% python3 -q
>>> import numpy as np
>>> from numpy import linalg as LA
>>> np.set_printoptions(precision=1, suppress=True, linewidth=160)
>>> M = np.loadtxt("data.csv", delimiter=",")
>>> M
array([[ 6.,  3.,  3.,  3.],
       [ 3., 11.,  3., 10.],
       [ 3.,  3.,  9.,  0.],
       [ 3., 10.,  0., 11.]])
>>> B = M[0, 0] * M[1:] - np.outer(M[1:, 0], M[0])
>>> B
array([[ 0., 57.,  9., 51.],
       [ 0.,  9., 45., -9.],
       [ 0., 51., -9., 57.]])
>>> LA.matrix_rank(B), LA.matrix_rank(M)
(np.int64(3), np.int64(4))
>>> F = np.load("layer16.npy")
>>> F
array([[-2, -1, -2],
       [ 0,  2, -3],
       [ 3,  0, -3],
       [ 4, -1, -3],
       [ 6,  1, -1],
       [ 8,  0,  2],
       [ 5,  3,  0],
       [ 8,  4,  0],
       [ 9,  1, -2],
       [12,  3, -1],
       [10,  2,  0],
       [10,  4, -3],
       [ 7,  5, -3],
       [ 5,  7, -2],
       [ 2,  6, -1],
       [ 2,  5,  0],
       [ 1,  3,  0],
       [-2,  4,  0],
       [-2,  6,  2]])
>>> B = np.c_[F[:, :2] @ np.array([[-2, 4], [9, -2]]), np.array([3, -3, 2, 0, 0, -1, -3, 0, 1, 3, -3, -3, -2, -2, 3, 1, -2, 0, -3])]
>>> B
array([[ -5,  -6,   3],
       [ 18,  -4,  -3],
       [ -6,  12,   2],
       [-17,  18,   0],
       [ -3,  22,   0],
       [-16,  32,  -1],
       [ 17,  14,  -3],
       [ 20,  24,   0],
       [ -9,  34,   1],
       [  3,  42,   3],
       [ -2,  36,  -3],
       [ 16,  32,  -3],
       [ 31,  18,  -2],
       [ 53,   6,  -2],
       [ 50,  -4,   3],
       [ 41,  -2,   1],
       [ 25,  -2,  -2],
       [ 40, -16,   0],
       [ 58, -20,  -3]])
>>> np.round(LA.lstsq(F, B[:, 0])[0], 1) + 0
array([-2.,  9.,  0.])
>>> LA.matrix_rank(B)
np.int64(3)
>>> cen = (F - F.mean(axis=0)) / F.std(axis=0)
>>> cen.std(axis=0)
array([1., 1., 1.])
>>> coef = LA.lstsq(np.delete(cen, 1, axis=1), cen[:, 1])[0]
>>> coef.round(1) + 0
array([0. , 0.2])
>>> vec = np.array([0, 4, 4])
>>> target = F @ vec
>>> LA.solve(F.T @ F, F.T @ target)
array([0., 4., 4.])
>>> np.round(LA.pinv(F) @ F, 1) + 0
array([[1., 0., 0.],
       [0., 1., 0.],
       [0., 0., 1.]])
>>> rng = np.random.default_rng(288124)
>>> target = target + 0.3 * rng.normal(size=19)
>>> target
array([-11.6,  -4.1, -12.2, -16. ,   0.5,   8.1,  12. ,  15.7,  -3.5,   7.7,   8. ,   3.9,   8.4,  20.1,  20.1,  19.4,  12.6,  15.7,  32.3])
>>> coef, *_ = LA.lstsq(F, target)
>>> np.round(F.T @ (target - F @ coef), 1) + 0
array([0., 0., 0.])
>>> round(float(LA.norm(target - F @ coef)), 1)
1.4
>>> coef.round()
array([0., 4., 4.])
>>> [round(float(LA.norm(LA.solve(F.T @ F + lam * np.eye(3), F.T @ target))), 2) for lam in (0, 1, 10, 100)]
[5.64, 5.57, 5.01, 2.83]
>>> coef.round(1) + 0
array([0., 4., 4.])
>>> def softmax(z):
...     e = np.exp(z - z.max(axis=-1, keepdims=True))
...     return e / e.sum(axis=-1, keepdims=True)
... 
>>> softmax(F).sum(axis=1)
array([1., 1., 1., 1., 1., 1., 1., 1., 1., 1., 1., 1., 1., 1., 1., 1., 1., 1., 1.])
>>> S = F @ F.T / np.sqrt(3)
>>> softmax(S)[11] @ F
array([12.,  3., -1.])
